In [1]: import numpy as np

In [2]: np.set_printoptions(suppress=True, linewidth=120)

In [3]: J = np.array([[-0.37, 0.13, 1.52, -0.01, -0.27, 1.67],
   ...:     [0.32, -0.15, 0.88, -0.57, -0.53, 0.95],
   ...:     [2.46, 0.67, -3.75, -1.0, 0.44, -1.89],
   ...:     [-2.9, -2.41, 6.29, -0.54, -1.88, 1.89],
   ...:     [-0.22, 0.09, -0.44, 0.08, 0.35, -0.56]])

In [4]: np.round(J @ np.linalg.pinv(J) @ J, 3)
Out[4]: 
array([[-0.37,  0.13,  1.52, -0.01, -0.27,  1.67],
       [ 0.32, -0.15,  0.88, -0.57, -0.53,  0.95],
       [ 2.46,  0.67, -3.75, -1.  ,  0.44, -1.89],
       [-2.9 , -2.41,  6.29, -0.54, -1.88,  1.89],
       [-0.22,  0.09, -0.44,  0.08,  0.35, -0.56]])

In [5]: print(np.unique(J.round(6), axis=0).shape)
(5, 6)

In [6]: np.linalg.lstsq(J[:-1].T, J[-1])[2]
Out[6]: np.int32(4)

In [7]: np.linalg.inv(J)
LinAlgError: Last 2 dimensions of the array must be square


In [8]: Uu, sigma, Vh = np.linalg.svd(J)

In [9]: vecs = Vh[:(sigma > 1e-8).sum()]

In [10]: rng = np.random.default_rng(35)

In [11]: vec = J[4] + 5 * J[2] + rng.integers(2) * np.eye(6)[2]

In [12]: vec.round(3)
Out[12]: array([ 12.08,   3.44, -19.19,  -4.92,   2.55, -10.01])

In [13]: np.round(np.diag(vecs.T @ vecs), 3)
Out[13]: array([0.679, 0.428, 0.653, 0.97 , 0.482, 0.789])

In [14]: np.allclose(vecs.T @ vecs @ vec, vec)
Out[14]: True

In [15]: def softmax(z):
    ...:     e = np.exp(z - z.max(axis=-1, keepdims=True))
    ...:     return e / e.sum(axis=-1, keepdims=True)
    ...: 

In [16]: np.round(softmax(J).sum(axis=1), 3)
Out[16]: array([1., 1., 1., 1., 1.])

In [17]: print(np.round(softmax(10 * J[4]), 3) + 0)
[0.003 0.065 0.    0.059 0.873 0.   ]

In [18]: np.round(softmax(J[4]), 3)
Out[18]: array([0.143, 0.195, 0.115, 0.193, 0.253, 0.102])

In [19]: print(np.round(softmax(J[4] + 5), 3))
[0.143 0.195 0.115 0.193 0.253 0.102]

In [20]: att = J @ J.T / np.sqrt(6)

In [21]: softmax(att).round(6).argmax(axis=1)
Out[21]: array([3, 3, 2, 3, 2])

In [22]: print(np.linalg.matrix_rank(J, rtol=0.1))
3

In [23]: round(float(np.linalg.norm(J, 2) / np.linalg.norm(J)), 3)
Out[23]: 0.966

In [24]: vec = np.array([2, -2, 0, 2, 0, 2])

In [25]: a = np.maximum(J @ vec, 0)

In [26]: J * (a > 1e-9)[:, None]
Out[26]: 
array([[-0.37,  0.13,  1.52, -0.01, -0.27,  1.67],
       [ 0.32, -0.15,  0.88, -0.57, -0.53,  0.95],
       [ 0.  ,  0.  , -0.  , -0.  ,  0.  , -0.  ],
       [-2.9 , -2.41,  6.29, -0.54, -1.88,  1.89],
       [-0.  ,  0.  , -0.  ,  0.  ,  0.  , -0.  ]])

In [27]: np.round(np.tanh(J @ vec), 3)
Out[27]: array([ 0.981,  0.935, -0.976,  0.938, -0.919])

In [28]: np.flatnonzero(a > 1e-9)
Out[28]: array([0, 1, 3])

In [29]: X = np.load("arr.npy")

In [30]: X
Out[30]: 
array([[  0, -12,   4, -12,  -4],
       [  0,   0,   0,   0,   0],
       [  0,  -6,   2,  -6,  -2]])

In [31]: Uu, sigma, Vh = np.linalg.svd(X)

In [32]: np.argmax(sigma[:-1] / (sigma[1:] + 1e-6)) + 1
Out[32]: np.int64(1)

In [33]: out = Uu[:, :1] @ np.diag(sigma[:1]) @ Vh[:1]

In [34]: np.round(np.linalg.norm(X - out) / np.linalg.norm(X), 3)
Out[34]: np.float64(0.0)

In [35]: np.round(np.abs(X - out).max(), 3)
Out[35]: np.float64(0.0)

In [36]: rank = np.linalg.matrix_rank(X)

In [37]: rank
Out[37]: np.int64(1)

In [38]: ns = np.linalg.svd(X)[2][rank:].T

In [39]: np.round(ns @ ns.T, 3) + 0
Out[39]: 
array([[ 1.  ,  0.  ,  0.  ,  0.  ,  0.  ],
       [ 0.  ,  0.55,  0.15, -0.45, -0.15],
       [ 0.  ,  0.15,  0.95,  0.15,  0.05],
       [ 0.  , -0.45,  0.15,  0.55, -0.15],
       [ 0.  , -0.15,  0.05, -0.15,  0.95]])

In [40]: [int(np.linalg.matrix_rank(np.delete(X, i, axis=0))) for i in range(3)]
Out[40]: [1, 1, 1]

In [41]: [int(np.linalg.matrix_rank(X[:i])) for i in range(1, len(X) + 1)]
Out[41]: [1, 1, 1]

In [42]: np.round(X @ ns, 3) + 0
Out[42]: 
array([[0., 0., 0., 0.],
       [0., 0., 0., 0.],
       [0., 0., 0., 0.]])

In [43]: mat = np.loadtxt("x.csv", delimiter=",")

In [44]: print(mat)
[[ 19.  -9.  14.   0.  -9.  -2.]
 [ -9.  85. -28. -69.  50.  -3.]
 [ 14. -28.  26.  17. -16.  -2.]
 [  0. -69.  17.  67. -32.  25.]
 [ -9.  50. -16. -32.  52.  19.]
 [ -2.  -3.  -2.  25.  19.  59.]]

In [45]: Uu, sigma, Vh = np.linalg.svd(mat)

In [46]: np.argmax(sigma[:-1] / (sigma[1:] + 1e-6)) + 1
Out[46]: np.int64(5)

In [47]: out = Uu[:, :5] @ np.diag(sigma[:5]) @ Vh[:5]

In [48]: np.linalg.matrix_rank(mat, rtol=0.05)
Out[48]: np.int64(4)

In [49]: round(np.abs(mat - out).max(), 3)
Out[49]: np.float64(0.0)
